$ ipython --no-banner

In [1]: import numpy as np

In [2]: np.set_printoptions(suppress=True, linewidth=120)

In [3]: def tidy(a):
   ...:     return np.round(a, 4) + 0
   ...: 

In [4]: mat = np.loadtxt("test19.csv", delimiter=",")

In [5]: print(mat)
[[-0.9985 -0.9087  0.4301 -0.9366  0.5717  0.9905]
 [ 0.7487  0.964  -0.8455  0.917  -0.9942 -0.9402]
 [-0.9104 -0.7352  0.8144  0.3885  0.7443  0.6858]
 [ 0.9797  0.9979 -0.5299  0.9302  0.9051 -0.9908]
 [-0.9928 -0.971   0.6584  0.8367 -0.9982  0.8764]
 [-0.1974 -0.7818 -0.7658 -0.6291 -0.9985  0.5441]
 [ 0.9993 -1.      0.9517 -0.9366  0.2543  0.7857]
 [-0.9186  0.9994 -0.7818  0.3004  0.9626 -0.6584]
 [-0.9805  0.9884 -0.9771 -0.821  -0.9536  0.4301]
 [ 0.7895 -0.9879  0.9069 -0.7064  0.9861  0.6696]
 [ 0.6107 -0.8397  0.6411 -0.8367  0.9888  0.5581]
 [-0.7163  0.4382 -0.4542  0.1391 -0.8591  0.1293]
 [-0.9903 -0.982   0.4053 -0.811  -0.8617  0.9797]
 [ 0.7306 -0.8875  0.1684 -0.8397  0.5227  0.5005]
 [-0.8977  0.9998 -0.226   0.9866  0.9699 -0.9517]
 [ 0.8306 -0.9995  0.8717 -0.9967  0.9964  0.9748]
 [-0.9478  0.04    0.7064  0.8668  0.1391  0.2636]
 [ 0.3969 -0.5915 -0.6291 -0.9329 -0.5005  0.5717]
 [ 0.1877 -0.821   0.0798 -0.7699  0.1391  0.598 ]
 [-0.7306 -0.9997  0.9899  0.8937 -0.8144  0.8741]
 [ 0.3095 -0.9982  0.5915 -0.8896 -0.7114  0.9138]
 [-0.4621  0.9951 -0.7932  0.3004  0.5227 -0.7211]
 [ 0.9852 -0.9914  0.9217 -0.8243  0.9977  0.3969]
 [ 0.7895  0.3095 -0.3799  0.4382 -0.8144 -0.6411]
 [-0.6469 -0.9995  0.9843 -0.4699  0.9302  0.9626]
 [ 0.9979 -0.3185 -0.226   0.6858 -0.8937 -0.9316]
 [-0.6044 -0.3969  0.8455  0.811   0.8306  0.0599]
 [-0.4301  0.1974 -0.7352  0.0699 -0.9931  0.02  ]
 [ 0.1391 -0.9997  0.8144 -0.9329 -0.3799  0.9654]
 [ 0.2165  0.3095 -0.9595 -0.585  -0.9997 -0.0798]
 [ 0.7064  0.9997 -0.9571 -0.6527  0.984  -0.9138]
 [ 0.9905 -0.8643  0.7895  0.2355  0.9425 -0.6107]
 [ 0.2729 -0.8076  0.0599 -0.1586 -0.8243  0.2821]
 [-0.6751 -0.6805 -0.7969 -0.9906 -0.5915  0.9186]
 [-0.9488  0.8076 -0.8937 -0.4777 -0.9861  0.4621]
 [ 0.2543 -0.4777 -0.1194  0.0699 -0.8275  0.01  ]]

In [6]: hat = mat @ np.linalg.solve(mat.T @ mat, mat.T)

In [7]: tidy(np.trace(hat))
Out[7]: np.float64(6.0)

In [8]: tidy(np.linalg.eigvalsh(hat))
Out[8]: 
array([0., 0., 0., 0., 0., 0., 0., 0., 0., 0., 0., 0., 0., 0., 0., 0., 0., 0., 0., 0., 0., 0., 0., 0., 0., 0., 0., 0.,
       0., 0., 1., 1., 1., 1., 1., 1.])

In [9]: print(np.linalg.matrix_rank(np.eye(36) - hat))
30

In [10]: tidy(hat @ mat[:, 3])
Out[10]: 
array([-0.9366,  0.917 ,  0.3885,  0.9302,  0.8367, -0.6291, -0.9366,  0.3004, -0.821 , -0.7064, -0.8367,  0.1391,
       -0.811 , -0.8397,  0.9866, -0.9967,  0.8668, -0.9329, -0.7699,  0.8937, -0.8896,  0.3004, -0.8243,  0.4382,
       -0.4699,  0.6858,  0.811 ,  0.0699, -0.9329, -0.585 , -0.6527,  0.2355, -0.1586, -0.9906, -0.4777,  0.0699])

In [11]: x0 = np.array([5, 4, 4, 1, 5, 4])

In [12]: target = mat @ x0

In [13]: tidy(np.linalg.solve(mat.T @ mat, mat.T @ target))
Out[13]: array([5., 4., 4., 1., 5., 4.])

In [14]: print(tidy(np.linalg.lstsq(mat, target)[0]))
[5. 4. 4. 1. 5. 4.]

In [15]: rng = np.random.default_rng(39312)

In [16]: target = target + 0.1 * rng.normal(size=36)

In [17]: tidy(target)
Out[17]: 
array([ -0.9849,  -3.4248,   2.5727,   8.2423,  -6.9264, -10.7063,   8.2307,  -1.2409,  -8.6724,  10.5214,   8.5909,
        -7.3662,  -8.6522,   4.6367,   0.5508,  11.4241,   0.8553,  -4.0946,   0.2102,  -3.3558,  -0.8706,  -1.4521,
        10.58  ,  -2.5949,   4.7995,  -4.7056,   4.0092,  -9.0181,   1.1018,  -7.219 ,   4.1601,   7.1211,  -4.6753,
        -9.5061,  -8.6617,  -5.0866])

In [18]: c, *_ = np.linalg.lstsq(mat, target)

In [19]: tidy(np.linalg.norm(target - mat @ c))
Out[19]: np.float64(0.5126)

In [20]: tidy(mat.T @ (target - mat @ c))
Out[20]: array([0., 0., 0., 0., 0., 0.])

In [21]: W = np.array([[-1, -3, -1, 1, -3, 3],
    ...:     [1, 3, -1, 0, 1, 1],
    ...:     [0, 2, -1, -2, -3, 2],
    ...:     [3, 0, 1, 2, -1, 2],
    ...:     [-1, 2, 2, -1, -3, 2],
    ...:     [-1, 3, 3, 0, 2, -2]])

In [22]: c = np.array([0, 6, 4, 5, 9, 4])

In [23]: hid = np.maximum(mat @ W + c, 0)

In [24]: print(np.linalg.matrix_rank(hid))
6

In [25]: Z = np.array([[0, 2], [1, 0], [2, 1], [0, 0], [0, 2], [0, 1]])

In [26]: W @ Z
Out[26]: 
array([[-5, -6],
       [ 1,  4],
       [ 0, -5],
       [ 2,  7],
       [ 6, -4],
       [ 9,  3]])

In [27]: Y = mat + rng.integers(-2, 3, (36, 4)) @ rng.integers(-2, 3, (4, 6))

In [28]: tidy(Y)
Out[28]: 
array([[ 4.0015, -1.9087,  5.4301, -8.9366,  2.5717, -4.0095],
       [ 3.7487,  0.964 ,  7.1545, -1.083 , -2.9942, -1.9402],
       [-0.9104,  4.2648, -3.1856,  3.3885, -3.2557,  8.6858],
       [ 3.9797,  1.9979,  1.4701,  1.9302,  2.9051,  0.0092],
       [-4.9928, -3.971 , -0.3416,  1.8367, -0.9982, -2.1236],
       [-2.1974, -2.7818, -6.7658, -1.6291,  3.0015, -2.4559],
       [ 3.9993,  1.    ,  2.9517, -4.9366, -1.7457,  1.7857],
       [ 0.0814, -0.0006,  7.2182,  1.3004, -1.0374, -1.6584],
       [-2.9805, -0.0116, -4.9771, -3.821 , -0.9536, -1.5699],
       [ 0.7895,  4.0121,  3.9069,  4.2936, -7.0139,  9.6696],
       [ 1.6107,  2.1603, -1.3589, -0.8367, -1.0112,  4.5581],
       [-0.7163, -2.5618, -3.4542,  2.1391,  7.1409, -3.8707],
       [-0.9903, -0.982 ,  4.4053,  5.189 , -0.8617,  2.9797],
       [-0.2694, -0.8875,  2.1684,  1.1603, -1.4773,  1.5005],
       [-0.8977, -3.0002,  2.774 , -0.0134,  4.9699, -6.9517],
       [-3.1694, -2.9995, -1.1283,  2.0033,  0.9964, -0.0252],
       [ 0.0522, -3.96  , -0.2936, -5.1332,  6.1391, -7.7364],
       [-3.6031,  1.4085, -8.6291,  7.0671, -0.5005,  6.5717],
       [ 5.1877, -1.821 ,  0.0798, -7.7699,  6.1391, -4.402 ],
       [ 1.2694, -1.9997,  6.9899, -0.1063, -0.8144, -1.1259],
       [-1.6905, -2.9982,  6.5915, -0.8896, -4.7114, -1.0862],
       [-0.4621,  2.9951,  2.2068,  3.3004, -3.4773,  3.2789],
       [-2.0148,  4.0086,  2.9217,  8.1757, -9.0023, 11.3969],
       [-2.2105,  0.3095,  0.6201,  7.4382, -2.8144,  2.3589],
       [ 1.3531, -2.9995, -4.0157, -4.4699,  8.9302, -4.0374],
       [ 0.9979,  0.6815, -5.226 , -3.3142, -0.8937, -0.9316],
       [ 3.3956,  3.6031, -1.1545, -1.189 ,  0.8306,  4.0599],
       [-1.4301, -3.8026, -0.7352,  2.0699,  5.0069, -4.98  ],
       [ 0.1391, -2.9997,  1.8144,  2.0671,  3.6201, -1.0346],
       [ 1.2165,  2.3095, -1.9595, -2.585 , -2.9997,  1.9202],
       [ 4.7064,  1.9997, -0.9571, -1.6527,  4.984 , -0.9138],
       [ 2.9905,  1.1357,  6.7895,  1.2355, -3.0575,  2.3893],
       [ 4.2729, -0.8076,  6.0599, -4.1586, -0.8243, -1.7179],
       [-0.6751,  0.3195,  3.2031,  0.0094, -4.5915,  2.9186],
       [ 2.0512, -0.1924,  6.1063, -7.4777, -2.9861, -3.5379],
       [ 2.2543, -0.4777, -4.1194, -3.9301,  3.1725, -1.99  ]])

In [29]: np.linalg.matrix_rank(Y - mat, tol=1e-8)
Out[29]: np.int64(4)

In [30]: tidy(np.linalg.svd(Y - mat, compute_uv=False))
Out[30]: array([40.0136, 28.4504, 19.8469, 12.7118,  0.    ,  0.    ])

In [31]: Y = np.array([[2, 2, -3, 1, -1, -1, 3, -3, 3, 1],
    ...:     [-2, 1, -1, -1, -2, -1, 1, -3, 1, -1],
    ...:     [-3, -3, -3, 1, -1, 0, 1, 2, 3, -1],
    ...:     [3, -2, 3, -1, 2, -2, -2, -3, 3, 1],
    ...:     [2, 3, 3, -3, -2, 1, -1, 1, 1, -2]])

In [32]: K = Y.T @ Y

In [33]: K
Out[33]: 
array([[ 30,  11,  20,  -8,   7,  -4,  -7, -13,   6,   6],
       [ 11,  27,   5,  -9, -11,   4,   5,  -6,  -5,  -4],
       [ 20,   5,  37, -17,   8,   1, -22,   0,  -7,  -2],
       [ -8,  -9, -17,  13,   4,  -1,   8,   2,  -1,   6],
       [  7, -11,   8,   4,  14,  -3,  -8,  -1,  -4,   8],
       [ -4,   4,   1,  -1,  -3,   7,  -1,  13,  -9,  -4],
       [ -7,   5, -22,   8,  -8,  -1,  16,  -5,   6,   1],
       [-13,  -6,   0,   2,  -1,  13,  -5,  32, -14,  -7],
       [  6,  -5,  -7,  -1,  -4,  -9,   6, -14,  29,   0],
       [  6,  -4,  -2,   6,   8,  -4,   1,  -7,   0,   8]])

In [34]: K.reshape(-1, 2)
Out[34]: 
array([[ 30,  11],
       [ 20,  -8],
       [  7,  -4],
       [ -7, -13],
       [  6,   6],
       [ 11,  27],
       [  5,  -9],
       [-11,   4],
       [  5,  -6],
       [ -5,  -4],
       [ 20,   5],
       [ 37, -17],
       [  8,   1],
       [-22,   0],
       [ -7,  -2],
       [ -8,  -9],
       [-17,  13],
       [  4,  -1],
       [  8,   2],
       [ -1,   6],
       [  7, -11],
       [  8,   4],
       [ 14,  -3],
       [ -8,  -1],
       [ -4,   8],
       [ -4,   4],
       [  1,  -1],
       [ -3,   7],
       [ -1,  13],
       [ -9,  -4],
       [ -7,   5],
       [-22,   8],
       [ -8,  -1],
       [ 16,  -5],
       [  6,   1],
       [-13,  -6],
       [  0,   2],
       [ -1,  13],
       [ -5,  32],
       [-14,  -7],
       [  6,  -5],
       [ -7,  -1],
       [ -4,  -9],
       [  6, -14],
       [ 29,   0],
       [  6,  -4],
       [ -2,   6],
       [  8,  -4],
       [  1,  -7],
       [  0,   8]])

In [35]: K.reshape(2, -1)
Out[35]: 
array([[ 30,  11,  20,  -8,   7,  -4,  -7, -13,   6,   6,  11,  27,   5,  -9, -11,   4,   5,  -6,  -5,  -4,  20,   5,
         37, -17,   8,   1, -22,   0,  -7,  -2,  -8,  -9, -17,  13,   4,  -1,   8,   2,  -1,   6,   7, -11,   8,   4,
         14,  -3,  -8,  -1,  -4,   8],
       [ -4,   4,   1,  -1,  -3,   7,  -1,  13,  -9,  -4,  -7,   5, -22,   8,  -8,  -1,  16,  -5,   6,   1, -13,  -6,
          0,   2,  -1,  13,  -5,  32, -14,  -7,   6,  -5,  -7,  -1,  -4,  -9,   6, -14,  29,   0,   6,  -4,  -2,   6,
          8,  -4,   1,  -7,   0,   8]])

In [36]: K.ravel(order="F")
Out[36]: 
array([ 30,  11,  20,  -8,   7,  -4,  -7, -13,   6,   6,  11,  27,   5,  -9, -11,   4,   5,  -6,  -5,  -4,  20,   5,
        37, -17,   8,   1, -22,   0,  -7,  -2,  -8,  -9, -17,  13,   4,  -1,   8,   2,  -1,   6,   7, -11,   8,   4,
        14,  -3,  -8,  -1,  -4,   8,  -4,   4,   1,  -1,  -3,   7,  -1,  13,  -9,  -4,  -7,   5, -22,   8,  -8,  -1,
        16,  -5,   6,   1, -13,  -6,   0,   2,  -1,  13,  -5,  32, -14,  -7,   6,  -5,  -7,  -1,  -4,  -9,   6, -14,
        29,   0,   6,  -4,  -2,   6,   8,  -4,   1,  -7,   0,   8])

In [37]: t3 = K.reshape(10, 2, -1)

In [38]: t3.sum(axis=1)
Out[38]: 
array([[ 26,   4,   7,  -2,  13],
       [ 15,  32,  -1, -14, -15],
       [ 21, -17,  37, -24,   6],
       [ -9,  -1, -15,  12,  10],
       [  4, -19,   7,   0,  22],
       [  3,   3,  14, -10,  -7],
       [ -8,  21, -27,  14,  -7],
       [  0, -11,  32, -12,  -8],
       [ -3,   1, -21,  28,  -4],
       [  2,  -3,  -9,   6,  16]])

In [39]: np.einsum("ihd,jhd->hij", t3, t3).shape
Out[39]: (2, 10, 10)

In [40]: t3[:, 0]
Out[40]: 
array([[ 30,  11,  20,  -8,   7],
       [ 11,  27,   5,  -9, -11],
       [ 20,   5,  37, -17,   8],
       [ -8,  -9, -17,  13,   4],
       [  7, -11,   8,   4,  14],
       [ -4,   4,   1,  -1,  -3],
       [ -7,   5, -22,   8,  -8],
       [-13,  -6,   0,   2,  -1],
       [  6,  -5,  -7,  -1,  -4],
       [  6,  -4,  -2,   6,   8]])
